$ ipython --no-banner

In [1]: import numpy as np

In [2]: from numpy import linalg as LA

In [3]: np.set_printoptions(precision=2, suppress=True, linewidth=160)

In [4]: rd = lambda a: np.round(a, 2) + 0

In [5]: A2 = np.array([[2, -2], [2, -1]])

In [6]: E = np.block([[np.zeros((2, 2)), A2], [A2.T, np.zeros((2, 2))]])

In [7]: E
Out[7]: 
array([[ 0.,  0.,  2., -2.],
       [ 0.,  0.,  2., -1.],
       [ 2.,  2.,  0.,  0.],
       [-2., -1.,  0.,  0.]])

In [8]: (E - E.T) / 2
Out[8]: 
array([[0., 0., 0., 0.],
       [0., 0., 0., 0.],
       [0., 0., 0., 0.],
       [0., 0., 0., 0.]])

In [9]: rd(np.abs(LA.eigvals(E)).max())
Out[9]: np.float64(3.56)

In [10]: rd(LA.det(E))
Out[10]: np.float64(4.0)

In [11]: np.allclose(E, E.T)
Out[11]: True

In [12]: np.trace(E)
Out[12]: np.float64(0.0)

In [13]: r0 = np.array([0, -6, -6, 3]) + 0.5

In [14]: arr = np.eye(4) - 2 * np.outer(r0, r0) / (r0 @ r0)

In [15]: rd(arr)
Out[15]: 
array([[ 0.99,  0.08,  0.08, -0.05],
       [ 0.08,  0.17, -0.83,  0.53],
       [ 0.08, -0.83,  0.17,  0.53],
       [-0.05,  0.53,  0.53,  0.66]])

In [16]: vals, V = LA.eigh(arr)

In [17]: x = np.array([4, -2, 1, -1])

In [18]: rd(V * np.abs(vals) @ V.T)
Out[18]: 
array([[1., 0., 0., 0.],
       [0., 1., 0., 0.],
       [0., 0., 1., 0.],
       [0., 0., 0., 1.]])

In [19]: r0 = np.array([-2, -2, -7])

In [20]: rd(np.cross(arr[2, :3], arr[3, :3]))
Out[20]: array([-0.53, -0.05,  0.  ])

In [21]: rd(np.polyval(r0, arr[2]))
Out[21]: array([-7.16, -6.72, -7.4 , -8.61])

In [22]: A = np.loadtxt("run18.csv", delimiter=",")

In [23]: rd(A)
Out[23]: 
array([[-0.39, -0.42,  0.65,  0.5 ],
       [-0.1 , -0.77, -0.07, -0.63],
       [-0.78,  0.  , -0.6 ,  0.18],
       [ 0.49, -0.49, -0.45,  0.57]])

In [24]: rd(LA.eigvals(A))
Out[24]: array([ 1. +0.j , -0.6+0.8j, -0.6-0.8j, -1. +0.j ])

In [25]: print(rd(np.einsum("ii->", A)))
-1.19

In [26]: rd(LA.det(2 * A)), rd(LA.det(A))
Out[26]: (np.float64(-16.0), np.float64(-1.0))

In [27]: rd(LA.eigvals(A).sum().real)
Out[27]: np.float64(-1.19)

In [28]: rd(np.kron(np.eye(2, dtype=int), A))
Out[28]: 
array([[-0.39, -0.42,  0.65,  0.5 ,  0.  ,  0.  ,  0.  ,  0.  ],
       [-0.1 , -0.77, -0.07, -0.63,  0.  ,  0.  ,  0.  ,  0.  ],
       [-0.78,  0.  , -0.6 ,  0.18,  0.  ,  0.  ,  0.  ,  0.  ],
       [ 0.49, -0.49, -0.45,  0.57,  0.  ,  0.  ,  0.  ,  0.  ],
       [ 0.  ,  0.  ,  0.  ,  0.  , -0.39, -0.42,  0.65,  0.5 ],
       [ 0.  ,  0.  ,  0.  ,  0.  , -0.1 , -0.77, -0.07, -0.63],
       [ 0.  ,  0.  ,  0.  ,  0.  , -0.78,  0.  , -0.6 ,  0.18],
       [ 0.  ,  0.  ,  0.  ,  0.  ,  0.49, -0.49, -0.45,  0.57]])
